In [1]: import numpy as np

In [2]: np.set_printoptions(precision=2, suppress=True, linewidth=200)

In [3]: rnd = lambda a: np.round(a, 2) + 0

In [4]: F = np.loadtxt("dump.csv", delimiter=",")

In [5]: rnd(F)
Out[5]: 
array([[0.43, 0.  , 0.29, 0.29],
       [0.2 , 0.2 , 0.4 , 0.2 ],
       [0.14, 0.29, 0.29, 0.29],
       [0.14, 0.14, 0.29, 0.43]])

In [6]: def softmax(z):
   ...:     e = np.exp(z - z.max(axis=-1, keepdims=True))
   ...:     return e / e.sum(axis=-1, keepdims=True)
   ...: 

In [7]: rnd(softmax(F[2] + 3))
Out[7]: array([0.22, 0.26, 0.26, 0.26])

In [8]: rnd(softmax(F[2]))
Out[8]: array([0.22, 0.26, 0.26, 0.26])

In [9]: att = F @ F.T / np.sqrt(4)

In [10]: rnd(softmax(att)[2] @ F)
Out[10]: array([0.23, 0.16, 0.31, 0.3 ])

In [11]: rnd(softmax(att + np.triu(np.full(att.shape, -np.inf), 1)))
Out[11]: 
array([[1.  , 0.  , 0.  , 0.  ],
       [0.5 , 0.5 , 0.  , 0.  ],
       [0.33, 0.33, 0.34, 0.  ],
       [0.25, 0.25, 0.25, 0.25]])

In [12]: rnd(F.sum(axis=1))
Out[12]: array([1., 1., 1., 1.])

In [13]: rnd(np.linalg.matrix_power(F, 100))
Out[13]: 
array([[0.21, 0.17, 0.3 , 0.32],
       [0.21, 0.17, 0.3 , 0.32],
       [0.21, 0.17, 0.3 , 0.32],
       [0.21, 0.17, 0.3 , 0.32]])

In [14]: p = np.eye(4)[2]

In [15]: for _ in range(5):
    ...:     p = p @ F
    ...:     print(p.round(2))
    ...: 
[0.14 0.29 0.29 0.29]
[0.2  0.18 0.32 0.3 ]
[0.21 0.17 0.31 0.31]
[0.21 0.17 0.31 0.32]
[0.21 0.17 0.3  0.32]

In [16]: A = np.array([[0.0, -2.5, -0.9, -1.0], [0.0, -2.5, -0.92, -1.05]])

In [17]: A
Out[17]: 
array([[ 0.  , -2.5 , -0.9 , -1.  ],
       [ 0.  , -2.5 , -0.92, -1.05]])

In [18]: W = np.array([[-3, 5, 7, 9], [6, -3, 3, 4], [-6, -2, 7, -2], [-2, 8, 0, -2]])

In [19]: c = np.array([-5, -1, 4, -3])

In [20]: H = np.maximum(A @ W + c, 0)

In [21]: (H > 0).mean(axis=0)
Out[21]: array([0. , 0.5, 0. , 0. ])

In [22]: np.linalg.matrix_rank(H)
Out[22]: np.int64(1)

In [23]: rnd(H)
Out[23]: 
array([[0. , 0.3, 0. , 0. ],
       [0. , 0. , 0. , 0. ]])

In [24]: Z = np.array([[1, -2, 0], [-1, -5, 2], [5, -1, -3], [-4, -3, 4]])

In [25]: (H @ Z).round(6).argmax(axis=1)
Out[25]: array([2, 0])

In [26]: rnd(np.linalg.norm(A, 2) / np.linalg.norm(A))
Out[26]: np.float64(1.0)

In [27]: np.linalg.cond(A) > 100
Out[27]: np.True_

In [28]: W0 = np.load("arr.npy")

In [29]: W0
Out[29]: 
array([[1.  , 0.9 , 0.81, 0.73],
       [0.9 , 1.  , 0.9 , 0.81],
       [0.81, 0.9 , 1.  , 0.9 ],
       [0.73, 0.81, 0.9 , 1.  ]])

In [30]: vals, vecs = np.linalg.eigh(W0)

In [31]: rnd(vecs.T @ W0 @ vecs)
Out[31]: 
array([[0.06, 0.  , 0.  , 0.  ],
       [0.  , 0.1 , 0.  , 0.  ],
       [0.  , 0.  , 0.31, 0.  ],
       [0.  , 0.  , 0.  , 3.53]])

In [32]: rnd(np.linalg.svd(W0, compute_uv=False))
Out[32]: array([3.53, 0.31, 0.1 , 0.06])

In [33]: np.abs(vecs[:, -1]).round(6).argmax()
Out[33]: np.int64(1)

In [34]: rnd(vecs @ np.diag(vals) @ vecs.T)
Out[34]: 
array([[1.  , 0.9 , 0.81, 0.73],
       [0.9 , 1.  , 0.9 , 0.81],
       [0.81, 0.9 , 1.  , 0.9 ],
       [0.73, 0.81, 0.9 , 1.  ]])

In [35]: rnd(vals)
Out[35]: array([0.06, 0.1 , 0.31, 3.53])

In [36]: Q = F.astype(float).copy()

In [37]: for j in range(4):
    ...:     Q[:, j] -= Q[:, :j] @ (Q[:, :j].T @ Q[:, j])
    ...:     Q[:, j] /= np.linalg.norm(Q[:, j])
    ...: 

In [38]: rnd(Q.T @ F)
Out[38]: 
array([[0.51, 0.2 , 0.55, 0.51],
       [0.  , 0.32, 0.29, 0.25],
       [0.  , 0.  , 0.12, 0.06],
       [0.  , 0.  , 0.  , 0.23]])

In [39]: rnd(Q)
Out[39]: 
array([[ 0.83, -0.51, -0.21,  0.  ],
       [ 0.39,  0.38,  0.6 , -0.58],
       [ 0.28,  0.72, -0.64,  0.  ],
       [ 0.28,  0.27,  0.43,  0.81]])

In [40]: W = np.array([[4, 6, -4, 4], [5, 9, 9, -7], [3, -9, -7, 1], [-1, 5, 2, 9]])

In [41]: c = np.array([-2, -3, -3, -2])

In [42]: H = np.maximum(W0 @ W + c, 0)

In [43]: (H > 0).astype(int)
Out[43]: 
array([[1, 1, 0, 1],
       [1, 1, 0, 1],
       [1, 1, 0, 1],
       [1, 1, 0, 1]])

In [44]: Z = np.array([[2, 3, 0], [3, 1, 0], [1, 2, 0], [1, 2, 1]])

In [45]: (H @ Z).round(6).argmax(axis=1)
Out[45]: array([0, 0, 1, 1])

In [46]: rnd(H @ Z)
Out[46]: 
array([[41.86, 38.22,  3.08],
       [41.82, 38.4 ,  2.79],
       [36.1 , 37.06,  4.04],
       [35.2 , 35.88,  5.15]])

In [47]: W @ Z
Out[47]: 
array([[ 26,  18,   4],
       [ 39,  28,  -7],
       [-27, -12,   1],
       [ 24,  24,   9]])

In [48]: left, sigma, Vt = np.linalg.svd(W0)

In [49]: rnd(sigma)
Out[49]: array([3.53, 0.31, 0.1 , 0.06])

In [50]: np.argmax(sigma[:-1] / (sigma[1:] + 1e-6)) + 1
Out[50]: np.int64(1)

In [51]: B = left[:, :1] @ np.diag(sigma[:1]) @ Vt[:1]

In [52]: rnd(B)
Out[52]: 
array([[0.84, 0.88, 0.88, 0.84],
       [0.88, 0.93, 0.93, 0.88],
       [0.88, 0.93, 0.93, 0.88],
       [0.84, 0.88, 0.88, 0.84]])

In [53]: np.linalg.matrix_rank(W0, rtol=0.05)
Out[53]: np.int64(2)

In [54]: J = np.load("w.npy")

In [55]: J
Out[55]: 
array([[ -7.  ,  -0.88,  -5.33],
       [ -7.55,  -8.4 ,  -1.71],
       [-10.25,  -3.25,  -5.04],
       [  2.41,   3.88,   5.02],
       [ -1.58,   2.87,   0.95],
       [  4.95,  -2.94,  -5.59],
       [-15.71, -12.05,   5.54],
       [-17.39, -20.79,   8.75],
       [  0.  ,  -3.38,  -2.15],
       [ 19.88,  11.85,  -6.17],
       [ -1.03,   1.98,  -0.11],
       [ -5.26,   5.6 ,  -9.55],
       [  5.39,  17.45,  -6.92],
       [  6.78,  -3.51,   2.43]])

In [56]: gram = np.cov(J, rowvar=False)

In [57]: gram.shape
Out[57]: (3, 3)

In [58]: rnd(gram)
Out[58]: 
array([[ 95.57,  68.97, -21.92],
       [ 68.97,  91.2 , -33.83],
       [-21.92, -33.83,  29.29]])

In [59]: rnd(np.corrcoef(J.T))
Out[59]: 
array([[ 1.  ,  0.74, -0.41],
       [ 0.74,  1.  , -0.65],
       [-0.41, -0.65,  1.  ]])

In [60]: B = A / np.linalg.norm(A, axis=1, keepdims=True)

In [61]: gram = B @ B.T

In [62]: rnd(gram)
Out[62]: 
array([[1., 1.],
       [1., 1.]])

In [63]: rnd(np.degrees(np.arccos(np.clip(gram[0, 1], -1, 1))))
Out[63]: np.float64(0.97)

In [64]: np.argwhere(np.triu(np.abs(gram) > 0.95, 1))
Out[64]: array([[0, 1]])

In [65]: cen = J - J.mean(axis=0)

In [66]: left, sigma, Vt = np.linalg.svd(cen, full_matrices=False)

In [67]: rnd((sigma ** 2).sum() ** 2 / (sigma ** 4).sum())
Out[67]: np.float64(1.5)

In [68]: np.linalg.matrix_rank(cen)
Out[68]: np.int64(3)

In [69]: rng = np.random.default_rng(239)

In [70]: B = J + rng.integers(-2, 3, (14, 1)) @ rng.integers(-2, 3, (1, 3))

In [71]: rnd(B)
Out[71]: 
array([[ -3.  ,  -4.88,  -3.33],
       [-11.55,  -4.4 ,  -3.71],
       [-12.25,  -1.25,  -6.04],
       [  0.41,   5.88,   4.02],
       [ -3.58,   4.87,  -0.05],
       [  6.95,  -4.94,  -4.59],
       [-13.71, -14.05,   6.54],
       [-17.39, -20.79,   8.75],
       [  4.  ,  -7.38,  -0.15],
       [ 23.88,   7.85,  -4.17],
       [ -1.03,   1.98,  -0.11],
       [ -7.26,   7.6 , -10.55],
       [  5.39,  17.45,  -6.92],
       [  4.78,  -1.51,   1.43]])

In [72]: np.linalg.matrix_rank(B - J, tol=1e-8)
Out[72]: np.int64(1)

In [73]: rnd(B - J)
Out[73]: 
array([[ 4., -4.,  2.],
       [-4.,  4., -2.],
       [-2.,  2., -1.],
       [-2.,  2., -1.],
       [-2.,  2., -1.],
       [ 2., -2.,  1.],
       [ 2., -2.,  1.],
       [ 0.,  0.,  0.],
       [ 4., -4.,  2.],
       [ 4., -4.,  2.],
       [ 0.,  0.,  0.],
       [-2.,  2., -1.],
       [ 0.,  0.,  0.],
       [-2.,  2., -1.]])

In [74]: f = np.array([2, 2, 7, 1])

In [75]: r1 = np.array([1, 3, 0, 2])

In [76]: X = np.outer(f, r1)

In [77]: X
Out[77]: 
array([[ 2,  6,  0,  4],
       [ 2,  6,  0,  4],
       [ 7, 21,  0, 14],
       [ 1,  3,  0,  2]])

In [78]: np.unique(X.round(6), axis=0).shape
Out[78]: (3, 4)

In [79]: np.linalg.lstsq(X[:-1].T, X[-1])[2]
Out[79]: np.int32(1)

In [80]: rnd(np.trace(np.linalg.pinv(X) @ X))
Out[80]: np.float64(1.0)

In [81]: rnd(X @ np.linalg.pinv(X) @ X)
Out[81]: 
array([[ 2.,  6.,  0.,  4.],
       [ 2.,  6.,  0.,  4.],
       [ 7., 21.,  0., 14.],
       [ 1.,  3.,  0.,  2.]])

In [82]: np.allclose(X[:-1].T @ np.linalg.lstsq(X[:-1].T, X[-1])[0], X[-1])
Out[82]: True

In [83]: mat = np.loadtxt("out0.csv", delimiter=",")

In [84]: rnd(mat)
Out[84]: 
array([[0.24, 0.28, 0.28, 0.18],
       [0.28, 0.31, 0.31, 0.2 ],
       [0.28, 0.31, 0.31, 0.2 ],
       [0.18, 0.2 , 0.2 , 0.13]])

In [85]: np.argsort(-np.linalg.norm(mat, axis=0).round(6), kind="stable")[:3]
Out[85]: array([1, 2, 0])

In [86]: rnd(np.linalg.norm(mat, 2) / np.linalg.norm(mat))
Out[86]: np.float64(1.0)

In [87]: np.linalg.matrix_rank(mat, rtol=0.1)
Out[87]: np.int64(1)

In [88]: rk = np.linalg.matrix_rank(mat)

In [89]: rk
Out[89]: np.int64(1)

In [90]: null = np.linalg.svd(mat)[2][rk:].T

In [91]: [int(np.linalg.matrix_rank(mat[:, :j + 1])) for j in range(4)]
Out[91]: [1, 1, 1, 1]

In [92]: [int(np.linalg.matrix_rank(mat[:i])) for i in range(1, len(mat) + 1)]
Out[92]: [1, 1, 1, 1]

In [93]: rnd(null @ null.T)
Out[93]: 
array([[ 0.76, -0.28, -0.28, -0.18],
       [-0.28,  0.69, -0.31, -0.2 ],
       [-0.28, -0.31,  0.69, -0.2 ],
       [-0.18, -0.2 , -0.2 ,  0.87]])

In [94]: np.allclose(mat @ null, 0)
Out[94]: True

In [95]: rnd(mat @ null)
Out[95]: 
array([[0., 0., 0.],
       [0., 0., 0.],
       [0., 0., 0.],
       [0., 0., 0.]])

In [96]: null.shape
Out[96]: (4, 3)

In [97]: [int(np.linalg.matrix_rank(np.delete(mat, i, axis=0))) for i in range(4)]
Out[97]: [1, 1, 1, 1]

In [98]: B = np.array([[-1, 0, 0], [1, -1, 1], [-1, 0, 2], [1, 2, 0]])

In [99]: rnd(np.einsum("ij->j", mat))
Out[99]: array([0.97, 1.1 , 1.1 , 0.71])

In [100]: rnd(np.einsum("ij,ij->i", mat, mat))
Out[100]: array([0.24, 0.31, 0.31, 0.13])

In [101]: rnd(B.T @ mat.T)
Out[101]: 
array([[-0.06, -0.07, -0.07, -0.05],
       [ 0.08,  0.09,  0.09,  0.06],
       [ 0.83,  0.94,  0.94,  0.61]])

In [102]: np.linalg.matrix_rank(np.vstack([mat, B.T]))
Out[102]: np.int64(4)

In [103]: rnd(np.einsum("ik,kj->ij", mat, B))
Out[103]: 
array([[-0.06,  0.08,  0.83],
       [-0.07,  0.09,  0.94],
       [-0.07,  0.09,  0.94],
       [-0.05,  0.06,  0.61]])

In [104]: rnd(mat @ B)
Out[104]: 
array([[-0.06,  0.08,  0.83],
       [-0.07,  0.09,  0.94],
       [-0.07,  0.09,  0.94],
       [-0.05,  0.06,  0.61]])

In [105]: rnd(np.einsum("ik,kj->ji", mat, B))
Out[105]: 
array([[-0.06, -0.07, -0.07, -0.05],
       [ 0.08,  0.09,  0.09,  0.06],
       [ 0.83,  0.94,  0.94,  0.61]])
